$ python3 -q
>>> import numpy as np
>>> import numpy.linalg as la
>>> np.set_printoptions(precision=3, suppress=True, linewidth=160)
>>> basis = np.array([[0, 1, 1], [1, 1, 2]])
>>> rng = np.random.default_rng(75)
>>> data = rng.normal(size=(10, 2)) @ basis + np.array([0, -2, 2])
>>> data
array([[ 0.396, -2.712,  1.684],
       [ 0.436, -1.158,  3.279],
       [ 0.025, -1.465,  2.559],
       [ 1.063, -0.492,  4.571],
       [-0.151, -0.301,  3.547],
       [-1.409, -4.223, -1.632],
       [-0.163, -1.894,  1.942],
       [-1.293, -1.694,  1.013],
       [-0.893, -3.408, -0.302],
       [-0.191, -2.   ,  1.809]])
>>> vec = np.array([3, 3, 1])
>>> y = data @ vec
>>> c, lr = np.zeros(3), 1 / la.norm(data, 2) ** 2
>>> for i in range(50):
...     c -= lr * data.T @ (data @ c - y)
...     if i % 10 == 0: print(i, round(la.norm(data @ c - y), 3))
... 
0 10.981
10 2.067
20 1.547
30 1.158
40 0.866
>>> print(c)
[2.568 3.113 1.079]
>>> np.round(la.cond(data), 3)
np.float64(5.915)
>>> W = np.array([[1, 0], [2, 2], [3, 1]])
>>> c = np.array([2, 0])
>>> hid = np.maximum(data @ W + c, 0)
>>> (hid > 0).astype(int)
array([[1, 0],
       [1, 1],
       [1, 0],
       [1, 1],
       [1, 1],
       [0, 0],
       [1, 0],
       [1, 0],
       [0, 0],
       [1, 0]])
>>> (hid > 0).mean(axis=0)
array([0.8, 0.3])
>>> la.matrix_rank(hid)
np.int64(2)
>>> hid
array([[ 2.025,  0.   ],
       [ 9.956,  0.963],
       [ 6.773,  0.   ],
       [15.794,  3.588],
       [11.887,  2.944],
       [ 0.   ,  0.   ],
       [ 3.875,  0.   ],
       [ 0.359,  0.   ],
       [ 0.   ,  0.   ],
       [ 3.237,  0.   ]])
>>> basis = np.array([[0, 2], [0, 0]])
>>> (hid @ basis).round(6).argmax(axis=1)
array([1, 1, 1, 1, 1, 0, 1, 1, 0, 1])
>>> out = np.array([[8, 7], [3, 4]])
>>> basis = np.array([[3, 3], [0, 1]])
>>> K = np.kron(out, basis)
>>> K
array([[24, 24, 21, 21],
       [ 0,  8,  0,  7],
       [ 9,  9, 12, 12],
       [ 0,  3,  0,  4]])
>>> out = K + rng.integers(-2, 3, (4, 1)) @ rng.integers(-2, 3, (1, 4))
>>> print(out)
[[22 25 23 22]
 [ 4  6 -4  5]
 [ 9  9 12 12]
 [ 4  1 -4  2]]
>>> print(out - K)
[[-2  1  2  1]
 [ 4 -2 -4 -2]
 [ 0  0  0  0]
 [ 4 -2 -4 -2]]
>>> print(np.abs(out - K).sum(axis=1))
[ 6 12  0 12]
>>> la.svd(out - K, compute_uv=False)
array([9.487, 0.   , 0.   , 0.   ])
>>> labels = rng.permutation(4)
>>> labels
array([3, 1, 0, 2])
>>> out = K[labels][:, labels]
>>> out
array([[ 4,  3,  0,  0],
       [ 7,  8,  0,  0],
       [21, 24, 24, 21],
       [12,  9,  9, 12]])
>>> print(np.round(la.det(out), 3), round(float(la.det(K[labels])), 3))
1089.0 1089.0
>>> np.trace(out)
np.int64(48)
>>> vals, vecs = la.eig(K)
>>> np.round(np.prod(vals), 3)
np.float64(1089.0)
>>> np.round(K @ vecs[:, 0] - vals[0] * vecs[:, 0], 3) + 0
array([0., 0., 0., 0.])
>>> labels = rng.permutation(4)
>>> out = K[:, labels] * rng.choice([-1, 1], 4)
>>> out
array([[ 21, -21,  24, -24],
       [  7,   0,   0,  -8],
       [ 12, -12,   9,  -9],
       [  4,   0,   0,  -3]])
>>> left, _, Vh = la.svd(K.T @ out)
>>> np.round(la.lstsq(K, out)[0], 3) + 0
array([[ 0.,  0.,  1.,  0.],
       [ 0.,  0.,  0., -1.],
       [ 0., -1.,  0.,  0.],
       [ 1.,  0.,  0.,  0.]])
>>> Q = K.astype(float).copy()
>>> for j in range(4):
...     Q[:, j] -= Q[:, :j] @ (Q[:, :j].T @ Q[:, j])
...     Q[:, j] /= la.norm(Q[:, j])
... 
>>> np.round(Q.T @ K, 3) + 0
array([[25.632, 25.632, 23.876, 23.876],
       [ 0.   ,  8.544,  0.   ,  7.959],
       [ 0.   ,  0.   ,  3.862,  3.862],
       [ 0.   ,  0.   ,  0.   ,  1.287]])
>>> E = np.diag(np.array([2, 3, 0]))
>>> print(E)
[[2 0 0]
 [0 3 0]
 [0 0 0]]
>>> # symmetric, so the eigenvalues are real
>>> print(np.round(la.norm(K, 1), 3), round(float(la.norm(K, np.inf)), 3))
44.0 90.0
>>> round(float(la.norm(K) ** 2 / la.norm(K, 2) ** 2), 3)
1.033
>>> la.norm(K, axis=0)
array([25.632, 27.019, 24.187, 25.495])
>>> round(float(la.norm(K, 2)), 3)
50.384
>>> print(la.norm(K, axis=1))
[45.1   10.63  21.213  5.   ]
>>> round(la.norm(K[1], 1), 3), round(float(la.norm(K[1], np.inf)), 3)
(np.float64(15.0), 8.0)
>>> np.round(la.norm(K[1] - K[2]), 3)
np.float64(15.843)
>>> vals, vecs = la.eigh(E)
>>> vec = np.array([-1, 2, 2])
>>> vec @ E @ vec
np.int64(14)
>>> print(np.abs(E).sum(axis=1).max(), np.abs(vals).max())
3 3.0
>>> vecs * np.maximum(vals, 0) @ vecs.T
array([[2., 0., 0.],
       [0., 3., 0.],
       [0., 0., 0.]])
>>> vecs * np.abs(vals) @ vecs.T
array([[2., 0., 0.],
       [0., 3., 0.],
       [0., 0., 0.]])
>>> print(round(float(vec @ E @ vec / (vec @ vec)), 3), vals[0], vals[-1])
1.556 0.0 3.0
>>> la.cond(E) > 100
np.True_
>>> print(la.matrix_rank(E, rtol=0.1))
2
>>> left, sigma, Vh = la.svd(E)
>>> sigma
array([3., 2., 0.])
>>> print(np.argmax(sigma[:-1] / (sigma[1:] + 1e-6)) + 1)
2
>>> out = left[:, :2] @ np.diag(sigma[:2]) @ Vh[:2]
>>> np.round(la.norm(E - out, 2), 3), sigma[2]
(np.float64(0.0), np.float64(0.0))
>>> la.matrix_rank(out)
np.int64(2)
>>> A = np.tril(np.array([[1, 1, 3, 1], [-3, -1, 0, -2], [-1, -2, 1, 1], [1, 1, -2, 1]]), -1) + np.eye(4, dtype=int)
>>> A
array([[ 1,  0,  0,  0],
       [-3,  1,  0,  0],
       [-1, -2,  1,  0],
       [ 1,  1, -2,  1]])
>>> r0 = np.array([3, 0, 1, 2])
>>> out = A + np.outer(r0, np.eye(4)[3])
>>> out
array([[ 1.,  0.,  0.,  3.],
       [-3.,  1.,  0.,  0.],
       [-1., -2.,  1.,  1.],
       [ 1.,  1., -2.,  3.]])
>>> la.matrix_rank(la.inv(out) - la.inv(A), tol=1e-8)
np.int64(1)
>>> round(float(la.det(out) / la.det(A)), 3), round(1 + la.solve(A, r0)[3], 3)
(35.0, np.float64(35.0))
>>> D = la.norm(data[:, None] - data[None], axis=-1)
>>> la.norm(data - data.mean(axis=0), axis=1)
array([1.004, 1.755, 0.887, 3.338, 2.358, 4.331, 0.117, 1.382, 2.692, 0.08 ])
>>> D.mean(axis=1).argmax()
np.int64(5)
>>> D[6]
array([1.024, 1.639, 0.775, 3.222, 2.261, 4.444, 0.   , 1.477, 2.804, 0.172])
>>> vals, vecs = la.eig(A)
>>> print(vals)
[1. 1. 1. 1.]
>>> print(np.sort(la.eigvals(A.T)))
[1. 1. 1. 1.]
>>> print(np.sort(la.eigvals(A @ A)))
[1. 1. 1. 1.]
>>> A @ vecs[:, 0] - vals[0] * vecs[:, 0]
array([0., 0., 0., 0.])
>>> np.prod(vals)
np.float64(1.0)
>>> r0 = np.array([-1, -1, -1, -2])
>>> r1 = np.array([1, 0, 2])
>>> J = r0[:, None] + r1[None, :]
>>> J
array([[ 0, -1,  1],
       [ 0, -1,  1],
       [ 0, -1,  1],
       [-1, -2,  0]])
>>> # rank 2
>>> out = np.array([[2, -1], [-2, 2]])
>>> basis = np.kron(out, K)
>>> basis.shape
(8, 8)
>>> round(float(la.norm(basis, 2)), 3), round(float(la.norm(out, 2) * la.norm(K, 2)), 3)
(179.446, 179.446)
>>> left, sigma, Vh = la.svd(J)
>>> vecs = Vh[:(sigma > 1e-8).sum()]
>>> vec = J[0] + 3 * J[2] + rng.integers(2) * np.eye(3)[0]
>>> vec
array([ 0., -4.,  4.])
>>> print(la.matrix_rank(np.vstack([J, vec])))
2
>>> round(float(la.norm(vec - vecs.T @ vecs @ vec)), 3)
0.0
>>> rk = la.matrix_rank(J)
>>> rk
np.int64(2)
>>> null = la.svd(J)[2][rk:].T
>>> [int(la.matrix_rank(J[:i])) for i in range(1, len(J) + 1)]
[1, 1, 1, 2]
>>> np.allclose(J @ null, 0)
True
>>> print(null @ null.T)
[[ 0.667 -0.333 -0.333]
 [-0.333  0.167  0.167]
 [-0.333  0.167  0.167]]
>>> r0, r1 = J[2], J[3]
>>> r0 @ r1
np.int64(2)
>>> print(r0 @ r0)
2
>>> pr = (r0 @ r1) / (r0 @ r0) * r0
>>> round(float(la.norm(r0 + r1) ** 2 + la.norm(r0 - r1) ** 2), 3)
14.0
>>> F = np.array([[0, 3, -4], [0, -3, 0], [3, -1, -4]])
>>> F[:, 2] = 3 * F[:, 0]
>>> F
array([[ 0,  3,  0],
       [ 0, -3,  0],
       [ 3, -1,  9]])
>>> # null space of dimension 1
>>> def softmax(z):
...     e = np.exp(z - z.max(axis=-1, keepdims=True))
...     return e / e.sum(axis=-1, keepdims=True)
... 
>>> softmax(F[1] + 3)
array([0.488, 0.024, 0.488])
>>> softmax(F[1])
array([0.488, 0.024, 0.488])
>>> np.round(softmax(10 * F[1]), 3) + 0
array([0.5, 0. , 0.5])
>>> S = F @ F.T / np.sqrt(3)
>>> print(softmax(S).round(6).argmax(axis=1))
[0 1 2]
>>> print(np.round(softmax(S), 3) + 0)
[[0.999 0.    0.001]
 [0.    0.97  0.03 ]
 [0.    0.    1.   ]]
>>> cov = F.T @ F
>>> cov
array([[ 9, -3, 27],
       [-3, 19, -9],
       [27, -9, 81]])
>>> (F @ F.T).shape
(3, 3)
>>> feats = np.load("sample3.npy")
>>> feats
array([[  9.638,  11.979,  -0.972,  -1.223],
       [ -4.57 , -10.12 ,   7.037,  -3.356],
       [ -4.9  ,   1.541,   8.597,  -1.338]])
>>> np.unravel_index(np.abs(feats).argmax(), feats.shape)
(np.int64(0), np.int64(1))
>>> la.rank(feats)
Traceback (most recent call last):
  File "<python-input-133>", line 1, in <module>
    la.rank(feats)
    ^^^^^^^
AttributeError: module 'numpy.linalg' has no attribute 'rank'
>>> la.svd(feats, compute_uv=False)
array([20., 10.,  5.])
>>> feats.sum(axis=1)
array([ 19.422, -11.009,   3.9  ])
>>> np.round(softmax(feats[2]), 3) + 0
array([0.   , 0.001, 0.999, 0.   ])
>>> S = feats @ feats.T / np.sqrt(4)
>>> softmax(S)[2] @ feats
array([-4.9  ,  1.541,  8.597, -1.338])
>>> print(softmax(S).round(6).argmax(axis=1))
[0 1 2]
>>> ang = np.radians(155)
>>> R = np.eye(4)
>>> R[1, 1] = R[3, 3] = np.cos(ang)
>>> R[1, 3], R[3, 1] = -np.sin(ang), np.sin(ang)
>>> R
array([[ 1.   ,  0.   ,  0.   ,  0.   ],
       [ 0.   , -0.906,  0.   , -0.423],
       [ 0.   ,  0.   ,  1.   ,  0.   ],
       [ 0.   ,  0.423,  0.   , -0.906]])
>>> out = feats @ R.T
>>> np.abs(out - feats).max(axis=0)
array([ 0.   , 22.319,  0.   ,  7.394])
>>> np.round(la.det(R), 3), round(float(np.trace(R)), 3)
(np.float64(1.0), 0.187)
>>> out
array([[  9.638, -10.34 ,  -0.972,   6.171],
       [ -4.57 ,  10.59 ,   7.037,  -1.235],
       [ -4.9  ,  -0.831,   8.597,   1.864]])
>>> np.round(softmax(10 * out[2]), 3) + 0
array([0., 0., 1., 0.])
>>> S = out @ out.T / np.sqrt(4)
>>> print(softmax(S)[2] @ out)
[-4.9   -0.831  8.597  1.864]
>>> print(np.round(softmax(S), 3) + 0)
[[1. 0. 0.]
 [0. 1. 0.]
 [0. 0. 1.]]
>>> out = np.array([[-4, 4], [3, -4], [-1, 0]])
>>> m1 = np.tile(out, (2, 3))
>>> print(m1)
[[-4  4 -4  4 -4  4]
 [ 3 -4  3 -4  3 -4]
 [-1  0 -1  0 -1  0]
 [-4  4 -4  4 -4  4]
 [ 3 -4  3 -4  3 -4]
 [-1  0 -1  0 -1  0]]
>>> print(round(la.det(m1), 3))
0.0
>>> np.trace(m1)
np.int64(-2)
>>> (m1 + m1.T) / 2
array([[-4. ,  3.5, -2.5,  0. , -0.5,  1.5],
       [ 3.5, -4. ,  1.5,  0. , -0.5, -2. ],
       [-2.5,  1.5, -1. , -2. ,  1. , -0.5],
       [ 0. ,  0. , -2. ,  4. , -4. ,  2. ],
       [-0.5, -0.5,  1. , -4. ,  3. , -2.5],
       [ 1.5, -2. , -0.5,  2. , -2.5,  0. ]])
>>> m1 @ m1
array([[0, 0, 0, 0, 0, 0],
       [2, 0, 2, 0, 2, 0],
       [2, 0, 2, 0, 2, 0],
       [0, 0, 0, 0, 0, 0],
       [2, 0, 2, 0, 2, 0],
       [2, 0, 2, 0, 2, 0]])
>>> round(np.abs(la.eigvals(m1)).max(), 3)
np.float64(2.0)
>>> la.determinant(m1)
Traceback (most recent call last):
  File "<python-input-161>", line 1, in <module>
    la.determinant(m1)
    ^^^^^^^^^^^^^^
AttributeError: module 'numpy.linalg' has no attribute 'determinant'
>>> np.allclose(m1, m1.T)
False
>>> m1.inv()
Traceback (most recent call last):
  File "<python-input-163>", line 1, in <module>
    m1.inv()
    ^^^^^^
AttributeError: 'numpy.ndarray' object has no attribute 'inv'
